$ ipython --no-banner

In [1]: import numpy as np

In [2]: import numpy.linalg as la

In [3]: np.set_printoptions(precision=2, suppress=True, linewidth=200)

In [4]: tidy = lambda a: np.round(a, 2) + 0

In [5]: other = np.array([[1, -1, 2, -2, -1, -1],
   ...:     [-2, -1, -1, 0, 0, -2],
   ...:     [1, -2, 1, -1, 0, -1],
   ...:     [-1, 0, -1, 2, 1, -2],
   ...:     [-2, 0, 2, 2, 0, -2],
   ...:     [2, -2, -2, 1, 2, -2]])

In [6]: W2 = np.array([[1, 0], [1, 1]])

In [7]: data = np.block([[other, np.zeros((6, 2))], [np.zeros((2, 6)), W2]])

In [8]: data
Out[8]: 
array([[ 1., -1.,  2., -2., -1., -1.,  0.,  0.],
       [-2., -1., -1.,  0.,  0., -2.,  0.,  0.],
       [ 1., -2.,  1., -1.,  0., -1.,  0.,  0.],
       [-1.,  0., -1.,  2.,  1., -2.,  0.,  0.],
       [-2.,  0.,  2.,  2.,  0., -2.,  0.,  0.],
       [ 2., -2., -2.,  1.,  2., -2.,  0.,  0.],
       [ 0.,  0.,  0.,  0.,  0.,  0.,  1.,  0.],
       [ 0.,  0.,  0.,  0.,  0.,  0.,  1.,  1.]])

In [9]: Uu, sigma, vt = la.svd(data)

In [10]: V = vt[:(sigma > 1e-8).sum()]

In [11]: rng = np.random.default_rng(470341)

In [12]: x = data[0] + 2 * data[5] + rng.integers(2) * np.eye(8)[7]

In [13]: print(x)
[ 5. -5. -2.  0.  3. -5.  0.  0.]

In [14]: tidy(la.norm(x - V.T @ V @ x))
Out[14]: np.float64(0.0)

In [15]: tidy(V.T @ V)
Out[15]: 
array([[ 0.96,  0.04,  0.04, -0.09,  0.17,  0.  ,  0.  ,  0.  ],
       [ 0.04,  0.96, -0.04,  0.09, -0.17,  0.  ,  0.  ,  0.  ],
       [ 0.04, -0.04,  0.96,  0.09, -0.17,  0.  ,  0.  ,  0.  ],
       [-0.09,  0.09,  0.09,  0.83,  0.35,  0.  ,  0.  ,  0.  ],
       [ 0.17, -0.17, -0.17,  0.35,  0.3 ,  0.  ,  0.  ,  0.  ],
       [ 0.  ,  0.  ,  0.  ,  0.  ,  0.  ,  1.  ,  0.  ,  0.  ],
       [ 0.  ,  0.  ,  0.  ,  0.  ,  0.  ,  0.  ,  1.  ,  0.  ],
       [ 0.  ,  0.  ,  0.  ,  0.  ,  0.  ,  0.  ,  0.  ,  1.  ]])

In [16]: tidy(np.diag(V.T @ V))
Out[16]: array([0.96, 0.96, 0.96, 0.83, 0.3 , 1.  , 1.  , 1.  ])

In [17]: u = np.array([1, -7])

In [18]: np.polyval(u, data[6])
Out[18]: array([-7., -7., -7., -7., -7., -7., -6., -7.])

In [19]: np.correlate(data[6], data[4], "full")
Out[19]: array([ 0.,  0.,  0.,  0.,  0.,  0.,  0.,  0., -2.,  0.,  2.,  2.,  0., -2.,  0.])

In [20]: np.array([np.convolve(row, u, "same") for row in data])
Out[20]: 
array([[  1.,  -8.,   9., -16.,  13.,   6.,   7.,   0.],
       [ -2.,  13.,   6.,   7.,   0.,  -2.,  14.,   0.],
       [  1.,  -9.,  15.,  -8.,   7.,  -1.,   7.,   0.],
       [ -1.,   7.,  -1.,   9., -13.,  -9.,  14.,   0.],
       [ -2.,  14.,   2., -12., -14.,  -2.,  14.,   0.],
       [  2., -16.,  12.,  15.,  -5., -16.,  14.,   0.],
       [  0.,   0.,   0.,   0.,   0.,   0.,   1.,  -7.],
       [  0.,   0.,   0.,   0.,   0.,   0.,   1.,  -6.]])
